$ ipython --no-banner

In [1]: import numpy as np

In [2]: import numpy.linalg as la

In [3]: np.set_printoptions(precision=4, suppress=True, linewidth=200)

In [4]: tidy = lambda a: np.round(a, 4) + 0

In [5]: data = np.load("case3.npy")

In [6]: print(tidy(data))
[[0.2    0.2    0.     0.     0.     0.6   ]
 [0.1    0.3    0.1    0.2    0.1    0.2   ]
 [0.2857 0.1429 0.2857 0.1429 0.     0.1429]
 [0.1    0.1    0.2    0.2    0.3    0.1   ]
 [0.25   0.1667 0.1667 0.1667 0.0833 0.1667]
 [0.0667 0.2    0.2    0.2    0.1333 0.2   ]]

In [7]: print(tidy(np.trace(data)))
1.269

In [8]: print(np.allclose(data @ data.T, data.T @ data))
False

In [9]: W0 = np.load("a.npy")

In [10]: print(W0)
[[ 0  0  0  2  0  0]
 [ 0  0  0  0  2  0]
 [ 0  0  0  0  0  0]
 [ 0  0  0  0  0  1]
 [ 0 -2  0  0  0  0]
 [ 0  0  2  0  0  0]]

In [11]: left, sv, VT = la.svd(W0)

In [12]: V = VT[:(sv > 1e-8).sum()]

In [13]: rng = np.random.default_rng(586268)

In [14]: x = W0[0] + -2 * W0[1] + rng.integers(2) * np.eye(6)[3]

In [15]: print(x)
[ 0.  0.  0.  3. -4.  0.]

In [16]: print(la.matrix_rank(np.vstack([W0, x])))
5

In [17]: print(np.allclose(V.T @ V @ x, x))
True

In [18]: r = la.matrix_rank(W0)

In [19]: print(r)
5

In [20]: ns = la.svd(W0)[2][r:].T

In [21]: print(np.allclose(W0 @ ns, 0))
True

In [22]: print([int(la.matrix_rank(np.delete(W0, i, axis=0))) for i in range(6)])
[4, 4, 5, 4, 4, 4]

In [23]: A = np.load("x.npy")

In [24]: print(A)
[[5. 4. 0.]
 [4. 5. 0.]
 [0. 0. 5.]]

In [25]: print((A + A.T) / 2)
[[5. 4. 0.]
 [4. 5. 0.]
 [0. 0. 5.]]

In [26]: print(np.trace(A))
15.0

In [27]: print(np.allclose(A, A.T))
True

In [28]: print(tidy(la.det(A)))
45.0

In [29]: print((la.matrix_power((A != 0) + (A.T != 0) + np.eye(3), 3) > 0).astype(int))
[[1 1 0]
 [1 1 0]
 [0 0 1]]

In [30]: print(A @ A)
[[41. 40.  0.]
 [40. 41.  0.]
 [ 0.  0. 25.]]

In [31]: print((A != 0).astype(int))
[[1 1 0]
 [1 1 0]
 [0 0 1]]

In [32]: print(tidy(np.sort(la.eigvals(A).real)))
[1. 5. 9.]

In [33]: print(np.flatnonzero(la.matrix_power((A != 0) + (A.T != 0) + np.eye(3), 3)[1]))
[0 1]

In [34]: L = la.cholesky(A)

In [35]: print(la.eigvalsh(A).min() > 0)
True

In [36]: print(tidy(L))
[[2.2361 0.     0.    ]
 [1.7889 1.3416 0.    ]
 [0.     0.     2.2361]]

In [37]: arr = np.load("arr.npy")

In [38]: print(arr)
[[ 1.1372  1.1079  1.1764]
 [ 1.4908  1.5072  1.5073]
 [ 2.0949  2.0705  2.1061]
 [ 6.5147  6.4838  6.5043]
 [-1.4379 -1.4583 -1.407 ]
 [-2.9605 -3.0199 -2.9732]
 [ 2.3975  2.3718  2.4144]
 [ 3.5202  3.5297  3.5266]
 [-1.1025 -1.0913 -1.1081]
 [ 1.5039  1.5687  1.5048]
 [-2.0513 -2.0197 -2.0326]]

In [39]: lab = rng.permutation(3)

In [40]: other = arr[:, lab] * rng.choice([-1, 1], 3)

In [41]: print(other)
[[-1.1079 -1.1372 -1.1764]
 [-1.5072 -1.4908 -1.5073]
 [-2.0705 -2.0949 -2.1061]
 [-6.4838 -6.5147 -6.5043]
 [ 1.4583  1.4379  1.407 ]
 [ 3.0199  2.9605  2.9732]
 [-2.3718 -2.3975 -2.4144]
 [-3.5297 -3.5202 -3.5266]
 [ 1.0913  1.1025  1.1081]
 [-1.5687 -1.5039 -1.5048]
 [ 2.0197  2.0513  2.0326]]

In [42]: left, _, VT = la.svd(arr.T @ other)

In [43]: print(tidy(left @ VT))
[[ 0. -1.  0.]
 [-1.  0.  0.]
 [ 0.  0. -1.]]

In [44]: print(tidy(la.lstsq(arr, other)[0]))
[[ 0. -1.  0.]
 [-1.  0.  0.]
 [ 0.  0. -1.]]

In [45]: other = np.c_[arr[:, :1] @ np.array([[-8]]), np.array([-1, 2, -1, 0, -2, -2, 2, 0, 0, 2, -1])]

In [46]: print(other)
[[ -9.0976  -1.    ]
 [-11.9264   2.    ]
 [-16.7592  -1.    ]
 [-52.1176   0.    ]
 [ 11.5032  -2.    ]
 [ 23.684   -2.    ]
 [-19.18     2.    ]
 [-28.1616   0.    ]
 [  8.82     0.    ]
 [-12.0312   2.    ]
 [ 16.4104  -1.    ]]

In [47]: print(la.matrix_rank(other))
2

In [48]: print(la.matrix_rank(np.c_[arr, other]))
4

In [49]: print(tidy(la.norm(la.qr(arr)[0].T @ other, axis=0) ** 2 / ((other ** 2).sum(axis=0) + 1e-12)))
[1.     0.5067]

In [50]: x = np.array([1, 2, 3])

In [51]: target = arr @ x

In [52]: c, lr = np.zeros(3), 1 / la.norm(arr, 2) ** 2

In [53]: for i in range(50):
    ...:     c -= lr * arr.T @ (arr @ c - target)
    ...:     if i % 10 == 0: print(i, round(la.norm(arr @ c - target), 4))
    ...: 
0 0.0619
10 0.0618
20 0.0618
30 0.0618
40 0.0618

In [54]: print(tidy(la.cond(arr)))
394.8258

In [55]: print(tidy(c))
[2.     1.9986 2.002 ]

In [56]: dist = la.norm(arr[:, None] - arr[None], axis=-1)

In [57]: print(tidy(dist[2]))
[1.6456 1.0202 0.     7.6391 6.1053 8.7903 0.5267 2.4857 5.5273 0.9811 7.1449]

In [58]: print(np.unravel_index(dist.round(6).argmax(), dist.shape))
(np.int64(3), np.int64(5))

In [59]: print(dist.mean(axis=1).argmax())
3

In [60]: print(dist.shape)
(11, 11)

In [61]: print(tidy(la.norm(arr - arr.mean(axis=0), axis=1)))
[0.2267 0.8495 1.8691 9.5082 4.2363 6.9213 2.3958 4.3546 3.6582 0.8931 5.2758]

In [62]: print(tidy(la.norm(arr, axis=1)))
[ 1.976   2.6012  3.6209 11.26    2.4847  5.1696  4.1476  6.1063  1.9064  2.6433  3.524 ]

In [63]: J = np.load("w.npy")

In [64]: print(J)
[[ 3.0153 -9.0055 -0.9751]
 [ 2.0212 -2.9992 -0.9734]
 [ 5.9867 -0.0306 -4.015 ]
 [ 7.0292 -5.9709 -3.9965]
 [ 3.0223 -9.0231 -1.0243]]

In [65]: proj = J @ la.solve(J.T @ J, J.T)

In [66]: print(tidy(proj @ J[:, 0]))
[3.0153 2.0212 5.9867 7.0292 3.0223]

In [67]: x = np.array([1, 3, 1])

In [68]: target = J @ x

In [69]: print(tidy(la.pinv(J) @ J))
[[1. 0. 0.]
 [0. 1. 0.]
 [0. 0. 1.]]

In [70]: print(tidy(la.solve(J.T @ J, J.T @ target)))
[1. 3. 1.]

In [71]: target = target + 0.02 * rng.normal(size=5)

In [72]: print(tidy(target))
[-25.0218  -7.9514   1.8925 -14.935  -25.0819]

In [73]: c, *_ = la.lstsq(J, target)

In [74]: print([round(float(la.norm(la.solve(J.T @ J + lam * np.eye(3), J.T @ target))), 2) for lam in (0, 1, 10, 100)])
[3.09, 2.85, 2.64, 1.74]

In [75]: M = np.load("m.npy")

In [76]: print(M)
[[ 0  3 -3]
 [ 0  0 -2]
 [ 0  0  0]]

In [77]: # triangular

In [78]: print(np.unique(M.round(6), axis=0).shape)
(3, 3)

In [79]: print(tidy(np.trace(la.pinv(M) @ M)))
2.0

In [80]: print(tidy(M @ la.pinv(M) @ M))
[[ 0.  3. -3.]
 [ 0.  0. -2.]
 [ 0.  0.  0.]]

In [81]: mat = np.load("out7.npy")

In [82]: print(mat)
[[ 1 -1  1]
 [ 1  0  0]
 [ 1  1  1]]

In [83]: evals, V = la.eig(A)

In [84]: print(tidy(np.sort(la.eigvals(la.inv(A)))))
[0.1111 0.2    1.    ]

In [85]: print(tidy(np.sort(la.eigvals(A.T))))
[1. 5. 9.]

In [86]: print(evals)
[9. 1. 5.]

In [87]: print(tidy(la.det(mat)))
2.0

In [88]: print(np.allclose(mat @ mat.T, mat.T @ mat))
False

In [89]: print(mat @ mat)
[[ 1  0  2]
 [ 1 -1  1]
 [ 3  0  2]]

In [90]: print(tidy(np.sort(np.abs(la.eigvals(mat)))))
[1. 1. 2.]

In [91]: f = np.array([2, 0, 2])

In [92]: print(np.cross(mat[1, :3], mat[0, :3]))
[ 0 -1 -1]

In [93]: print(np.correlate(mat[1], mat[0], "full"))
[ 1 -1  1  0  0]

In [94]: print(np.polyval(f, mat[1]))
[4 2 2]

In [95]: w1 = np.array([[0, 1, -2, -2], [-1, 1, -2, 1], [-1, 1, -1, 1]])

In [96]: c = np.array([5, -3, -4, -2])

In [97]: act = np.maximum(mat @ w1 + c, 0)

In [98]: print((act > 0).mean(axis=0))
[1. 0. 0. 0.]

In [99]: print((act > 0).astype(int))
[[1 0 0 0]
 [1 0 0 0]
 [1 0 0 0]]

In [100]: print(la.matrix_rank(act))
1

In [101]: C = np.array([[-4, 0], [-1, -3], [0, 3], [0, -5]])

In [102]: print(w1 @ C)
[[ -1   1]
 [  3 -14]
 [  3 -11]]

In [103]: feats = np.load("layer0.npy")

In [104]: print(feats)
[[ 6.7306  3.6215  4.3637 -2.715 ]
 [-4.5636 -2.2179  1.036   3.1455]
 [14.0102  7.5755  0.9931 -6.359 ]]

In [105]: other = np.array([[2, 0, 3], [0, 2, 1], [2, 2, 0], [2, 1, 0]])

In [106]: print(tidy(np.einsum("ij,ij->i", feats, feats)))
[ 84.8293  36.713  295.097 ]

In [107]: print(tidy(np.einsum("ik,kj->ij", feats, other)))
[[ 16.7586  13.2554  23.8133]
 [ -0.7642   0.7817 -15.9087]
 [ 17.2886  10.7782  49.6061]]

In [108]: print(tidy(feats @ other))
[[ 16.7586  13.2554  23.8133]
 [ -0.7642   0.7817 -15.9087]
 [ 17.2886  10.7782  49.6061]]

In [109]: print(tidy(other.T @ feats.T))
[[ 16.7586  -0.7642  17.2886]
 [ 13.2554   0.7817  10.7782]
 [ 23.8133 -15.9087  49.6061]]
